>>> import numpy as np
>>> import numpy.linalg as la
>>> np.set_printoptions(precision=3, suppress=True, linewidth=100)
>>> rnd = lambda a: np.round(a, 3) + 0
>>> W0 = np.load("test4.npy")
>>> print(W0)
[[3. 2. 2. 0. 0.]
 [2. 3. 2. 0. 0.]
 [2. 2. 3. 0. 0.]
 [0. 0. 0. 3. 2.]
 [0. 0. 0. 2. 3.]]
>>> w, V = la.eig(W0)
>>> print(rnd(w))
[1. 7. 1. 5. 1.]
>>> print(rnd(np.sort(la.eigvals(la.inv(W0)))))
[0.143 0.2   1.    1.    1.   ]
>>> print(rnd(np.sort(la.eigvals(W0 @ W0))))
[ 1.  1.  1. 25. 49.]
>>> print(rnd(W0 @ V[:, 0] - w[0] * V[:, 0]))
[0. 0. 0. 0. 0.]
>>> vec = np.array([7, 7, -7, 7, 7])
>>> y = W0 @ vec
>>> c, lr = np.zeros(5), 1 / la.norm(W0, 2) ** 2
>>> for i in range(30):
...     c -= lr * W0.T @ (W0 @ c - y)
...     if i % 10 == 0: print(i, round(la.norm(W0 @ c - y), 3))
... 
0 26.705
10 9.111
20 7.414
>>> print(rnd(la.cond(W0)))
7.0
>>> w, V = la.eigh(W0)
>>> vec = np.array([0, 0, 1, 0, 1])
>>> print(np.abs(W0).sum(axis=1).max(), rnd(np.abs(w).max()))
7.0 7.0
>>> print((np.sign(V[:, -1].round(6)) == np.sign(V[0, -1].round(6))).astype(int))
[1 1 1 0 0]
>>> A2 = np.array([[4, 3], [-4, 0]])
>>> W2 = np.kron(A2, W0)
>>> print(W2)
[[ 12.   8.   8.   0.   0.   9.   6.   6.   0.   0.]
 [  8.  12.   8.   0.   0.   6.   9.   6.   0.   0.]
 [  8.   8.  12.   0.   0.   6.   6.   9.   0.   0.]
 [  0.   0.   0.  12.   8.   0.   0.   0.   9.   6.]
 [  0.   0.   0.   8.  12.   0.   0.   0.   6.   9.]
 [-12.  -8.  -8.  -0.  -0.   0.   0.   0.   0.   0.]
 [ -8. -12.  -8.  -0.  -0.   0.   0.   0.   0.   0.]
 [ -8.  -8. -12.  -0.  -0.   0.   0.   0.   0.   0.]
 [ -0.  -0.  -0. -12.  -8.   0.   0.   0.   0.   0.]
 [ -0.  -0.  -0.  -8. -12.   0.   0.   0.   0.   0.]]
>>> G = W0.T @ W0
>>> print(rnd(la.eigvalsh(G)[::-1]))
[49. 25.  1.  1.  1.]
>>> print(la.matrix_rank(G))
5
>>> print((W0 @ W0.T).shape)
(5, 5)
>>> print(np.diag(G))
[17. 17. 17. 13. 13.]
>>> E = np.load("dump.npy")
>>> print(E)
[[ 0.   -0.05  0.75 -0.5   0.25]
 [ 0.   -0.01  0.15 -0.1   0.05]
 [ 0.    0.09 -1.35  0.9  -0.45]
 [ 0.    0.12 -1.8   1.2  -0.6 ]
 [ 0.   -0.11  1.65 -1.1   0.55]]
>>> print(la.lstsq(E[:-1].T, E[-1])[2])
1
>>> print(np.unique(E.round(6), axis=0).shape)
(5, 5)
>>> print(np.allclose(E[:-1].T @ la.lstsq(E[:-1].T, E[-1])[0], E[-1]))
True
>>> print(rnd(E @ la.pinv(E) @ E))
[[ 0.   -0.05  0.75 -0.5   0.25]
 [ 0.   -0.01  0.15 -0.1   0.05]
 [ 0.    0.09 -1.35  0.9  -0.45]
 [ 0.    0.12 -1.8   1.2  -0.6 ]
 [ 0.   -0.11  1.65 -1.1   0.55]]
>>> proj = np.triu(np.array([[-3, 3, -3, -2, 3],
...     [2, -3, 0, -3, 1],
...     [3, -2, -2, 2, 2],
...     [0, 2, 2, 0, -2],
...     [-3, -2, 1, 0, -1]]), 1) + np.eye(5)
>>> A2 = proj @ E @ la.inv(proj)
>>> print(rnd(np.poly(A2)))
[ 1.   -0.39  0.    0.    0.    0.  ]
>>> print(la.matrix_rank(A2))
1
>>> r = la.matrix_rank(E)
>>> print(r)
1
>>> ns = la.svd(E)[2][r:].T
>>> print(la.matrix_rank(E.T @ E), la.matrix_rank(E @ E.T))
1 1
>>> print(rnd(E @ ns))
[[0. 0. 0. 0.]
 [0. 0. 0. 0.]
 [0. 0. 0. 0.]
 [0. 0. 0. 0.]
 [0. 0. 0. 0.]]
>>> print(la.matrix_rank(E, rtol=0.1))
1
>>> print(np.argsort(-la.norm(E, axis=0).round(6), kind="stable")[:3])
[2 3 4]
>>> print(la.cond(E) > 100)
True
>>> left, s, Vt = la.svd(E)
>>> print(rnd(s))
[3.613 0.    0.    0.    0.   ]
>>> A2 = left[:, :1] @ np.diag(s[:1]) @ Vt[:1]
>>> print(rnd(np.abs(E - A2).max()))
0.0
>>> print(la.matrix_rank(A2))
1
>>> print(rnd(A2))
[[ 0.   -0.05  0.75 -0.5   0.25]
 [ 0.   -0.01  0.15 -0.1   0.05]
 [ 0.    0.09 -1.35  0.9  -0.45]
 [ 0.    0.12 -1.8   1.2  -0.6 ]
 [ 0.   -0.11  1.65 -1.1   0.55]]
>>> A = np.array([[1, 0, 0, 0, 0],
...     [-3, 1, 0, 0, 0],
...     [-3, 1, 1, 0, 0],
...     [-1, 0, 1, 1, 0],
...     [0, 0, 0, -1, 1]])
>>> print(A)
[[ 1  0  0  0  0]
 [-3  1  0  0  0]
 [-3  1  1  0  0]
 [-1  0  1  1  0]
 [ 0  0  0 -1  1]]
>>> # triangular: eigenvalues sit on the diagonal
>>> A2 = A / np.sqrt((A ** 2).mean(axis=1, keepdims=True))
>>> print(A - A.mean(axis=1, keepdims=True))
[[ 0.8 -0.2 -0.2 -0.2 -0.2]
 [-2.6  1.4  0.4  0.4  0.4]
 [-2.8  1.2  1.2  0.2  0.2]
 [-1.2 -0.2  0.8  0.8 -0.2]
 [ 0.   0.   0.  -1.   1. ]]
>>> print(rnd(la.norm(A2, axis=1)))
[2.236 2.236 2.236 2.236 2.236]
>>> print(la.matrix_rank(A - A.mean(axis=1, keepdims=True)))
4
>>> print(la.matrix_rank(A2) == la.matrix_rank(A))
True
>>> print(np.prod(np.diag(A)), rnd(la.det(A)))
1 1.0
>>> print(la.matrix_rank(A - A[0, 0] * np.eye(5)))
4
>>> print([int(la.matrix_rank(la.matrix_power(A, p))) for p in range(1, 6)])
[5, 5, 5, 5, 5]
>>> print(np.allclose(E, E.T))
False
>>> E.inv()
Traceback (most recent call last):
  File "<python-input-64>", line 1, in <module>
    E.inv()
    ^^^^^
AttributeError: 'numpy.ndarray' object has no attribute 'inv'
>>> la.determinant(E)
Traceback (most recent call last):
  File "<python-input-65>", line 1, in <module>
    la.determinant(E)
    ^^^^^^^^^^^^^^
AttributeError: module 'numpy.linalg' has no attribute 'determinant'
>>> F = np.load("case2.npy")
>>> print(F)
[[  6.996  -2.83    2.669]
 [  3.352   0.019   4.259]
 [  4.861  -1.33    3.938]
 [-25.543  23.251  15.583]
 [-13.141  15.143   6.995]
 [ 18.517 -12.969  -0.095]
 [  2.821   0.584   4.189]
 [  0.207   5.949  -1.312]
 [ -2.692   3.364   9.656]
 [-10.24   13.541   4.397]
 [  2.134  -0.516   7.764]
 [  1.915   2.701   1.768]
 [ -8.225  12.894   1.661]
 [ 20.066 -14.831   0.53 ]
 [ -9.286  11.371   6.83 ]
 [  6.795  -3.903   5.215]
 [ 31.766 -21.734  -9.063]
 [ 13.604  -6.539  -3.129]
 [ -8.368   8.998   9.74 ]
 [  0.253   4.358   1.777]
 [-17.928  20.313   6.231]
 [ -6.414   8.456   6.918]
 [ -0.433   0.764  10.338]
 [  1.793   2.196   3.02 ]
 [  0.333   1.679   6.976]
 [-10.804  14.535   3.538]
 [ -6.117   9.117   5.   ]
 [ -1.645   4.26    5.771]]
>>> Xs = F - F.mean(axis=1)
Traceback (most recent call last):
  File "<python-input-68>", line 1, in <module>
    Xs = F - F.mean(axis=1)
         ~~^~~~~~~~~~~~~~~~
ValueError: operands could not be broadcast together with shapes (28,3) (28,) 
>>> Xs = F - F.mean(axis=0)
>>> left, s, Vt = la.svd(Xs, full_matrices=False)
>>> print(np.searchsorted(np.cumsum(s ** 2) / (s ** 2).sum(), 0.9) + 1)
1
>>> print(rnd(Xs.mean(axis=0)))
[0. 0. 0.]
>>> print(rnd(s))
[82.667 17.756  0.001]
>>> print(rnd((s ** 2).sum() ** 2 / (s ** 4).sum()))
1.092
>>> print(np.abs(left[:, 0]).argmax())
16
>>> print(rnd(s ** 2 / (s ** 2).sum()))
[0.956 0.044 0.   ]
>>> print((np.sign(left[:, 0]) == np.sign(left[0, 0])).astype(int))
[1 1 1 0 0 1 1 1 0 0 1 1 0 1 0 1 1 1 0 1 0 0 1 1 1 0 0 0]
>>> proj = F @ la.solve(F.T @ F, F.T)
>>> print(rnd(proj @ F[:, 1]))
[ -2.83    0.019  -1.33   23.251  15.143 -12.969   0.584   5.949   3.364  13.541  -0.516   2.701
  12.894 -14.831  11.371  -3.903 -21.734  -6.539   8.998   4.358  20.313   8.456   0.764   2.196
   1.679  14.535   9.117   4.26 ]
>>> print(la.matrix_rank(np.eye(28) - proj))
25
>>> print(np.allclose(proj @ proj, proj))
True
